>>> import numpy as np
>>> from numpy import linalg as LA
>>> np.set_printoptions(precision=3, suppress=True, linewidth=100)
>>> def rd(a):
...     return np.round(a, 3) + 0
... 
>>> K = np.loadtxt("w.csv", delimiter=",")
>>> K
array([[  1.531,  -5.477,  -7.896,  -1.531,  -3.917,   1.697,  -2.471,   1.154,   0.694,   7.316],
       [  0.054,   8.578,   7.633,   4.674,  -1.625,  -8.112,   4.593,   3.053,   0.378,  -4.18 ],
       [ -0.252,  13.154,   0.022,  -0.625,  11.997,   0.905,   1.214,  -0.838,   0.605, -16.44 ],
       [  0.889,  -2.067, -16.133,  -1.611,  -3.04 ,  -1.586,  -1.9  ,  -1.423,  -0.579,  15.605],
       [  0.267,  10.667,  14.866,   1.882,  -6.947,  -4.252,  -0.334,   0.73 ,   0.812,  -3.252],
       [ -1.38 , -12.488,  -9.079,   3.189,  -0.631,   7.562,   1.329,  -0.09 ,   1.358, -46.731],
       [ -0.311,  -1.459,  -6.388,   0.503,  -8.226,  -3.894,   1.201,   0.515,  -1.023, -20.297],
       [ -0.72 ,   3.592,  -2.079,   7.426,  -9.455,   3.059,   1.696,   0.081,  -0.531,  10.763],
       [ -0.669,   1.39 ,   1.284,   1.553,   1.544,  -1.783,  -1.086,   0.404,  -0.959,  -2.521],
       [ -0.322,  -0.863,  -4.168,  -0.784, -12.101,   1.727,   3.071,   0.744,   2.433,  -2.686],
       [ -0.688, -22.621,  -4.086,   3.758,   1.706,  -4.8  ,  -1.289,   0.069,  -1.46 , -43.517],
       [  1.555, -11.362,   0.44 ,   4.103,   3.533,   5.942,  -1.221,  -1.236,  -2.183,  -8.989],
       [ -0.112,  -2.321,   7.132,  -0.866,  -1.745,  -0.92 ,  -0.613,  -0.018,   0.737,  22.563],
       [  0.08 , -12.978,   3.334,  -6.242,   2.852,   6.478,  -0.275,   0.35 ,  -0.651,   8.909],
       [ -0.686,  -4.061,  11.082,  -1.425,  12.364,   0.593,   3.595,  -0.368,   0.958,  28.761],
       [  1.323,  -3.284,  -4.32 ,  -2.75 ,   1.261,  -3.869,   0.63 ,   2.564,  -1.769,  24.447],
       [  0.194,  18.971,  -9.566,  -3.105,   1.284,   3.476,  -0.793,  -3.019,  -0.791, -20.386],
       [  0.276,   7.753,  23.716,  -2.017,  -8.952,  -2.243,  -2.682,  -1.205,  -0.18 ,  -6.599],
       [  0.312,   8.327,   7.397,   0.911,  11.944,  -2.205,  -0.316,   2.311,   0.245,  14.857],
       [  0.351,  -2.713,   5.288,   6.809,  13.784,   2.654,  -1.134,   0.563,   1.692, -10.208],
       [  0.484,   0.587,  -3.653,  -5.42 ,  -1.902,  -3.973,   0.693,   4.905,   1.573,  30.666],
       [  0.685, -12.883,  -3.889,  -1.038,  -1.291,  -1.055,   3.292,   0.704,   1.643, -20.806],
       [ -1.579,  -6.195,  -8.535,   2.703, -11.785,  -2.313,   3.717,   0.359,   0.135, -19.438],
       [ -0.531, -18.159,  -2.875,  -0.507,  -9.978, -19.618,  -2.426,   1.221,  -0.247, -12.02 ],
       [ -0.719,   4.164, -11.563,   2.632,  -2.95 ,  -5.455,  -1.625,  -0.248,   1.178,  16.857],
       [ -0.305,  -2.802,  -0.474,  -4.165,   6.272,   3.247,  -1.79 ,   0.649,  -0.653, -15.143],
       [  1.133, -28.819,   7.776,   0.028,  -6.793,   0.2  ,  -4.291,   0.075,  -2.188,  39.85 ],
       [ -0.395, -10.049,   8.067,   1.507,  -1.605,   4.229,   0.675,  -0.552,  -0.078, -12.23 ],
       [  0.716,   7.667,   3.23 ,  -2.617, -17.884,  -1.456,   3.049,  -3.62 ,   0.857, -11.949],
       [ -0.089,  14.549,   8.232,  -0.98 ,  -7.107,   2.612,   2.727,   2.189,  -0.282,  12.853],
       [ -1.148, -13.993, -15.169,   0.644,   8.374,  -1.571,  -0.854,  -0.65 ,   0.41 , -26.48 ],
       [  0.34 , -27.301,  21.025,   7.364,  -9.202,   4.059,   3.07 ,   0.496,  -0.21 ,   7.857],
       [ -0.095, -13.216,   3.624,  -2.364,   1.597,   3.361,  -3.413,   1.932,   0.8  ,  11.176],
       [  0.112,   1.581,   6.75 ,   2.414,   1.943,   1.798,  -2.317,  -2.215,  -0.891, -16.83 ],
       [  1.174,  -0.588,   1.401,  -4.104,  -2.522,  -3.932,  -1.589,  -1.838,   2.267,  -2.842]])
>>> x0 = np.array([5, 1, 3, 0, 2, 1, 1, 2, 3, 3])
>>> h1 = np.maximum(K @ x0, 0)
>>> np.flatnonzero(h1 > 1e-9)
array([ 1,  4,  7, 12, 13, 14, 15, 17, 18, 19, 20, 24, 26, 29, 31, 32])
>>> print(rd(K.T @ h1))
[  184.018 -3331.608  6450.563  -550.609   889.108  -381.501   298.57   1125.984    88.605
 17368.565]
>>> dist = LA.norm(K[:, None] - K[None], axis=-1)
>>> print(np.unravel_index(dist.round(6).argmax(), dist.shape))
(np.int64(5), np.int64(26))
>>> dist[13].round(6).argsort(kind="stable")[:4]
array([13, 32,  0, 12])
>>> Ac = K - K.mean(axis=0)
>>> vecs = LA.svd(Ac)[2][:1]
>>> out = Ac - Ac @ vecs.T @ vecs
>>> rd(np.cov(Ac @ vecs.T, rowvar=False))
np.float64(408.206)
>>> rd(out.std(axis=0))
array([ 0.699, 11.208,  8.548,  3.25 ,  7.422,  4.884,  2.24 ,  1.537,  1.151,  1.304])
>>> LA.norm(out, axis=1).round(6).argmax()
np.int64(31)
>>> rd(LA.norm(out) / LA.norm(Ac))
np.float64(0.656)
>>> rd((Ac @ vecs.T).std(axis=0))
array([19.913])
>>> out = K / np.sqrt((K ** 2).mean(axis=1, keepdims=True))
>>> rd(out[32])
array([-0.016, -2.24 ,  0.614, -0.401,  0.271,  0.57 , -0.578,  0.327,  0.136,  1.894])
>>> J = np.loadtxt("a.csv", delimiter=",")
>>> J
array([[-0.922, -0.226, -0.635, -0.129, -0.178, -0.927, -0.462, -0.08 ],
       [-0.537, -0.993, -0.993,  0.   ,  0.999, -0.834, -0.999,  0.885],
       [-0.91 , -0.43 , -0.735, -0.119,  0.168, -0.925, -0.653,  0.05 ],
       [-0.978, -0.446, -0.834, -0.178, -0.03 , -0.982, -0.716, -0.03 ],
       [-0.778, -0.969, -0.979, -0.05 ,  0.989, -0.901, -0.992,  0.744],
       [-0.867, -0.993, -0.996, -0.06 ,  0.999, -0.958, -0.999,  0.867],
       [-0.696,  0.414,  0.119, -0.08 , -0.716, -0.641,  0.414, -0.327],
       [-0.881, -0.996, -0.997, -0.06 ,  0.999, -0.967, -0.999,  0.898],
       [-0.941, -0.989, -0.995, -0.1  ,  0.996, -0.98 , -0.998,  0.818],
       [-0.808,  0.327, -0.06 , -0.1  , -0.686, -0.778,  0.273, -0.31 ],
       [-0.721, -0.336, -0.558, -0.07 ,  0.207, -0.753, -0.508,  0.07 ],
       [-0.485,  0.3  ,  0.11 , -0.05 , -0.544, -0.43 ,  0.31 , -0.226],
       [-0.907,  0.188, -0.319, -0.129, -0.635, -0.898,  0.04 , -0.282]])
>>> out = np.c_[J[:, :1] @ np.array([[-3]]), np.array([1, 1, -3, -2, 1, 1, 1, -5, -2, 4, -2, -3, 0])]
>>> print(rd(out))
[[ 2.766  1.   ]
 [ 1.611  1.   ]
 [ 2.73  -3.   ]
 [ 2.934 -2.   ]
 [ 2.334  1.   ]
 [ 2.601  1.   ]
 [ 2.088  1.   ]
 [ 2.643 -5.   ]
 [ 2.823 -2.   ]
 [ 2.424  4.   ]
 [ 2.163 -2.   ]
 [ 1.455 -3.   ]
 [ 2.721  0.   ]]
>>> rd(LA.norm(out - J @ LA.lstsq(J, out)[0], axis=0))
array([0.  , 6.37])
>>> LA.matrix_rank(out)
np.int64(2)
>>> rd(LA.norm(LA.qr(J)[0].T @ out, axis=0) ** 2 / ((out ** 2).sum(axis=0) + 1e-12))
array([1.   , 0.466])
>>> print(LA.matrix_rank(np.c_[J, out]))
9
